$ python3 -q
>>> import numpy as np
>>> np.set_printoptions(suppress=True, linewidth=140)
>>> W0 = np.loadtxt("layer0.csv", delimiter=",")
>>> W0
array([[  7.13,   9.31,   1.79,   0.15, -12.08],
       [ -3.36, -15.29,  13.74,  -0.82, -18.63],
       [ -7.17, -18.87,   3.48,   0.51, -12.38],
       [ -7.16,   4.11,  -4.68,   7.59,  -2.93],
       [ -5.97, -15.45,   2.67,   0.6 , -10.02],
       [  3.85,   2.68,   0.83,  -2.23,   8.91],
       [  0.65, -14.4 ,  -1.67,  -7.81,  27.61],
       [ -0.7 ,   3.75,  -1.14,   3.  ,  -4.7 ],
       [-16.43, -21.74,  -0.89,   6.85, -17.75],
       [ 10.04,   6.13,  -7.17,  -2.94,  -7.22],
       [ -4.64,  19.06,   7.34,  10.99, -10.29],
       [  0.11,   3.21,  -3.29,   0.17,  14.1 ],
       [ -7.56, -18.92,  12.74,  -0.04, -10.42],
       [  3.43,   2.04,   7.13,  -2.38,   7.49],
       [  2.68, -33.75,   1.45, -14.63,  17.04],
       [-13.57,   6.65,   1.55,  11.99,   1.19],
       [ 16.01,   6.76,   0.9 , -10.72,  21.25],
       [  5.44,   3.25,  -0.81,  -3.59,  13.58],
       [  6.81, -10.12,  11.91,  -7.81,  -3.22],
       [ -0.15, -16.61,  -0.78,  -5.58,   6.76],
       [  4.51, -18.3 ,   3.14,  -6.19, -22.11],
       [-12.67,  -4.17,   4.39,   9.39, -14.15],
       [  3.38, -24.12,   8.78, -12.4 ,  17.53],
       [-11.66,   7.66,  -0.55,  15.69, -37.21]])
>>> x = np.array([1, 0, -3, -3, 1])
>>> rhs = W0 @ x
>>> np.round(np.linalg.pinv(W0) @ W0, 2) + 0
array([[1., 0., 0., 0., 0.],
       [0., 1., 0., 0., 0.],
       [0., 0., 1., 0., 0.],
       [0., 0., 0., 1., 0.],
       [0., 0., 0., 0., 1.]])
>>> np.round(np.linalg.lstsq(W0, rhs)[0], 2) + 0
array([ 1.,  0., -3., -3.,  1.])
>>> np.round(np.linalg.solve(W0.T @ W0, W0.T @ rhs), 2) + 0
array([ 1.,  0., -3., -3.,  1.])
>>> rng = np.random.default_rng(88)
>>> rhs = rhs + 0.02 * rng.normal(size=24)
>>> rhs.round(2)
array([-10.78, -60.76, -31.54, -18.81, -25.81,  16.98,  56.72, -10.99, -52.03,  33.13, -69.95,  23.55, -56.09,  -3.32,  59.3 , -53.01,
        66.73,  32.23,  -8.7 ,  25.7 ,  -8.43, -68.16,  31.77, -94.3 ])
>>> c, *_ = np.linalg.lstsq(W0, rhs)
>>> np.round(W0.T @ (rhs - W0 @ c), 2) + 0
array([0., 0., 0., 0., 0.])
>>> [round(float(np.linalg.norm(np.linalg.solve(W0.T @ W0 + lam * np.eye(5), W0.T @ rhs))), 2) for lam in (0, 1, 10, 100)]
[4.47, 4.35, 4.09, 3.73]
>>> c.round()
array([ 1., -0., -3., -3.,  1.])
>>> E = np.array([[-2, 0, 1, 2, -2, -2],
...     [-2, 1, 2, -2, -1, -2],
...     [-1, 1, 1, -2, 1, -2],
...     [0, -1, -2, 2, -1, -2],
...     [2, -2, -2, 0, 0, 2],
...     [-8, 3, 7, -4, -5, -8]])
>>> E
array([[-2,  0,  1,  2, -2, -2],
       [-2,  1,  2, -2, -1, -2],
       [-1,  1,  1, -2,  1, -2],
       [ 0, -1, -2,  2, -1, -2],
       [ 2, -2, -2,  0,  0,  2],
       [-8,  3,  7, -4, -5, -8]])
>>> r0 = np.array([-1, -3])
>>> np.correlate(E[3], E[4], "full")
array([ 0, -2, -4,  4,  0,  2, -2, -6, 10,  2, -4])
>>> np.polyval(r0, E[3])
array([-3, -2, -1, -5, -2, -1])
>>> np.convolve(E[3], r0)
array([ 0,  1,  5,  4, -5,  5,  6])
>>> r0, r1 = E[2], E[0]
>>> r0 @ r1
np.int64(1)
>>> r0 @ r0
np.int64(12)
>>> pr = (r0 @ r1) / (r0 @ r0) * r0
>>> np.linalg.matrix_rank(np.outer(r0, r1))
np.int64(1)
>>> (r1 - pr) @ r0
np.float64(0.0)
>>> pr.round(2)
array([-0.08,  0.08,  0.08, -0.17,  0.08, -0.17])
>>> np.round(np.linalg.norm(r0 + r1) ** 2 + np.linalg.norm(r0 - r1) ** 2, 2)
np.float64(58.0)
>>> C2 = E.T @ E
>>> np.round(np.linalg.svd(E, compute_uv=False) ** 2, 2) + 0
array([269.72,  23.98,   5.6 ,   4.53,   0.17,   0.  ])
>>> np.trace(C2), (E ** 2).sum()
(np.int64(304), np.int64(304))
>>> np.argsort(-np.linalg.norm(E, axis=0).round(6), kind="stable")[:3]
array([5, 0, 2])
>>> [round(float(x), 2) for x in np.linalg.svd(E, compute_uv=False)[:3]]
[16.42, 4.9, 2.37]
>>> Uu, sig, Vh = np.linalg.svd(E)
>>> np.argmax(sig[:-1] / (sig[1:] + 1e-6)) + 1
np.int64(5)
>>> sig.round(2) + 0
array([16.42,  4.9 ,  2.37,  2.13,  0.41,  0.  ])
>>> out = Uu[:, :5] @ np.diag(sig[:5]) @ Vh[:5]
>>> round(np.linalg.norm(E - out, 2), 2), round(sig[5], 2)
(np.float64(0.0), np.float64(0.0))
>>> round(np.linalg.norm(E - out) / np.linalg.norm(E), 2)
np.float64(0.0)
>>> np.round(np.abs(E - out).max(), 2)
np.float64(0.0)
>>> np.linalg.matrix_rank(out)
np.int64(5)
>>> out.round(2) + 0
array([[-2.,  0.,  1.,  2., -2., -2.],
       [-2.,  1.,  2., -2., -1., -2.],
       [-1.,  1.,  1., -2.,  1., -2.],
       [ 0., -1., -2.,  2., -1., -2.],
       [ 2., -2., -2.,  0.,  0.,  2.],
       [-8.,  3.,  7., -4., -5., -8.]])
>>> np.linalg.matrix_rank(E, rtol=0.05)
np.int64(4)
>>> r0 = np.array([2, 0, 1])
>>> M = r0[np.abs(np.subtract.outer(np.arange(3), np.arange(3)))]
>>> M
array([[2, 0, 1],
       [0, 2, 0],
       [1, 0, 2]])
>>> np.allclose(M @ M.T, M.T @ M)
True
>>> np.round(np.sort(np.abs(np.linalg.eigvals(M))), 2)
array([1., 2., 3.])
>>> x = np.array([-2, 0, -2])
>>> np.linalg.norm(M @ x) <= np.linalg.norm(M, 2) * np.linalg.norm(x) + 1e-9
np.True_
>>> M * x
array([[-4,  0, -2],
       [ 0,  0,  0],
       [-2,  0, -4]])
>>> np.einsum("ij,j->i", M, x)
array([-6,  0, -6])
>>> (M @ x).argmax()
np.int64(1)
>>> M @ np.ones(3)
array([3., 2., 3.])
>>> r0 = np.array([2, 3, 3])
>>> out = M + np.outer(r0, np.eye(3)[2])
>>> np.linalg.matrix_rank(out - M)
np.int64(1)
>>> out = np.array([[6, 1], [8, 5], [-6, -7]])
>>> X = np.tile(out, (2, 3))
>>> X
array([[ 6,  1,  6,  1,  6,  1],
       [ 8,  5,  8,  5,  8,  5],
       [-6, -7, -6, -7, -6, -7],
       [ 6,  1,  6,  1,  6,  1],
       [ 8,  5,  8,  5,  8,  5],
       [-6, -7, -6, -7, -6, -7]])
>>> Uu, sig, Vh = np.linalg.svd(X, full_matrices=False)
>>> np.round(Vh @ Vh.T, 2) + 0
array([[1., 0., 0., 0., 0., 0.],
       [0., 1., 0., 0., 0., 0.],
       [0., 0., 1., 0., 0., 0.],
       [0., 0., 0., 1., 0., 0.],
       [0., 0., 0., 0., 1., 0.],
       [0., 0., 0., 0., 0., 1.]])
>>> np.allclose(Uu * sig @ Vh, X)
True
>>> np.round(Uu.T @ X @ Vh.T, 2) + 0
array([[34.52,  0.  ,  0.  ,  0.  ,  0.  ,  0.  ],
       [ 0.  ,  8.61,  0.  ,  0.  ,  0.  ,  0.  ],
       [ 0.  ,  0.  ,  0.  ,  0.  ,  0.  ,  0.  ],
       [ 0.  ,  0.  ,  0.  ,  0.  ,  0.  ,  0.  ],
       [ 0.  ,  0.  ,  0.  ,  0.  ,  0.  ,  0.  ],
       [ 0.  ,  0.  ,  0.  ,  0.  ,  0.  ,  0.  ]])
>>> sig.round(2) + 0
array([34.52,  8.61,  0.  ,  0.  ,  0.  ,  0.  ])
>>> round(np.sqrt((sig ** 2).sum()), 2), np.round(np.linalg.norm(X), 2)
(np.float64(35.58), np.float64(35.58))
>>> np.round(sig / sig[0], 2) + 0
array([1.  , 0.25, 0.  , 0.  , 0.  , 0.  ])
>>> (sig > 1e-8).sum()
np.int64(2)
>>> np.round(Uu.T @ Uu, 2) + 0
array([[1., 0., 0., 0., 0., 0.],
       [0., 1., 0., 0., 0., 0.],
       [0., 0., 1., 0., 0., 0.],
       [0., 0., 0., 1., 0., 0.],
       [0., 0., 0., 0., 1., 0.],
       [0., 0., 0., 0., 0., 1.]])
>>> np.abs(Uu[:, 0]).round(6).argmax()
np.int64(1)
>>> np.round(np.cumsum(sig ** 2) / np.sum(sig ** 2), 2)
array([0.94, 1.  , 1.  , 1.  , 1.  , 1.  ])
>>> Uu, sig, Vh = np.linalg.svd(E)
>>> evecs = Vh[:(sig > 1e-8).sum()]
>>> x = E[1] + -3 * E[4] + rng.integers(2) * np.eye(6)[4]
>>> x
array([-8.,  7.,  8., -2.,  0., -8.])
>>> np.round(evecs.T @ evecs, 2) + 0
array([[ 0.36,  0.  , -0.38, -0.06,  0.13,  0.25],
       [ 0.  ,  1.  ,  0.  ,  0.  ,  0.  ,  0.  ],
       [-0.38,  0.  ,  0.77, -0.04,  0.08,  0.15],
       [-0.06,  0.  , -0.04,  0.99,  0.01,  0.03],
       [ 0.13,  0.  ,  0.08,  0.01,  0.97, -0.05],
       [ 0.25,  0.  ,  0.15,  0.03, -0.05,  0.9 ]])
>>> np.round(np.diag(evecs.T @ evecs), 2)
array([0.36, 1.  , 0.77, 0.99, 0.97, 0.9 ])
>>> np.linalg.matrix_rank(np.vstack([E, x]))
np.int64(6)
>>> K = np.load("test13.npy")
>>> K
array([[0, 0, 0, 0, 0, 0],
       [0, 2, 0, 0, 0, 0],
       [0, 0, 1, 0, 0, 0],
       [0, 0, 0, 1, 0, 0],
       [0, 0, 0, 0, 0, 0],
       [0, 0, 0, 0, 0, 3]])
>>> np.allclose(K[:-1].T @ np.linalg.lstsq(K[:-1].T, K[-1])[0], K[-1])
False
>>> np.abs(np.diag(np.linalg.qr(K)[1])) > 1e-9
array([False,  True,  True,  True, False,  True])
>>> np.unique(K.round(6), axis=0).shape
(5, 6)
>>> Uu, sig, Vh = np.linalg.svd(K)
>>> np.argmax(sig[:-1] / (sig[1:] + 1e-6)) + 1
np.int64(4)
>>> sig
array([3., 2., 1., 1., 0., 0.])
>>> out = Uu[:, :4] @ np.diag(sig[:4]) @ Vh[:4]
>>> np.abs(K - out).max()
np.float64(0.0)
>>> out = X[0, 0] * X[1:] - np.outer(X[1:, 0], X[0])
>>> out
array([[  0,  22,   0,  22,   0,  22],
       [  0, -36,   0, -36,   0, -36],
       [  0,   0,   0,   0,   0,   0],
       [  0,  22,   0,  22,   0,  22],
       [  0, -36,   0, -36,   0, -36]])
>>> np.flatnonzero(~out.round(6).any(axis=1))
array([2])
>>> out = np.c_[W0[:, :4] @ np.array([[2, 2, 3, 3], [1, 2, 0, 0], [0, 3, 3, 0], [0, 1, 2, 3]]), np.array([1, 3, -6, 5, 4, -1, -4, -6, 9, 8, -5, 4, 8, -5, 4, -3, 5, 8, 4, -6, -3, 4, 2, -3])]
>>> out.round(2)
array([[ 23.57,  38.4 ,  27.06,  21.84,   1.  ],
       [-22.01,   3.1 ,  29.5 , -12.54,   3.  ],
       [-33.21, -41.13, -10.05, -19.98,  -6.  ],
       [-10.21, -12.55, -20.34,   1.29,   5.  ],
       [-27.39, -34.23,  -8.7 , -16.11,   4.  ],
       [ 10.38,  13.32,   9.58,   4.86,  -1.  ],
       [-13.1 , -40.32, -18.68, -21.48,  -4.  ],
       [  2.35,   5.68,   0.48,   6.9 ,  -6.  ],
       [-54.6 , -72.16, -38.26, -28.74,   9.  ],
       [ 26.21,   7.89,   2.73,  21.3 ,   8.  ],
       [  9.78,  61.85,  30.08,  19.05,  -5.  ],
       [  3.43,  -3.06,  -9.2 ,   0.84,   4.  ],
       [-34.04, -14.78,  15.46, -22.8 ,   8.  ],
       [  8.9 ,  29.95,  26.92,   3.15,  -5.  ],
       [-28.39, -72.42, -16.87, -35.85,   4.  ],
       [-20.49,   2.8 , -12.08,  -4.74,  -3.  ],
       [ 38.78,  37.52,  29.29,  15.87,   5.  ],
       [ 14.13,  11.36,   6.71,   5.55,   8.  ],
       [  3.5 ,  21.3 ,  40.54,  -3.  ,   4.  ],
       [-16.91, -41.44, -13.95, -17.19,  -6.  ],
       [ -9.28, -24.35,  10.57,  -5.04,  -3.  ],
       [-29.51, -11.12,  -6.06,  -9.84,   4.  ],
       [-17.36, -27.54,  11.68, -27.06,   2.  ],
       [-15.66,   6.04,  -5.25,  12.09,  -3.  ]])
>>> np.round(np.linalg.norm(np.linalg.qr(W0)[0].T @ out, axis=0) ** 2 / ((out ** 2).sum(axis=0) + 1e-12), 2)
array([1.  , 1.  , 1.  , 1.  , 0.09])
>>> np.linalg.matrix_rank(out)
np.int64(5)
>>> np.round(np.linalg.norm(out - W0 @ np.linalg.lstsq(W0, out)[0], axis=0), 2) + 0
array([ 0.  ,  0.  ,  0.  ,  0.  , 23.78])
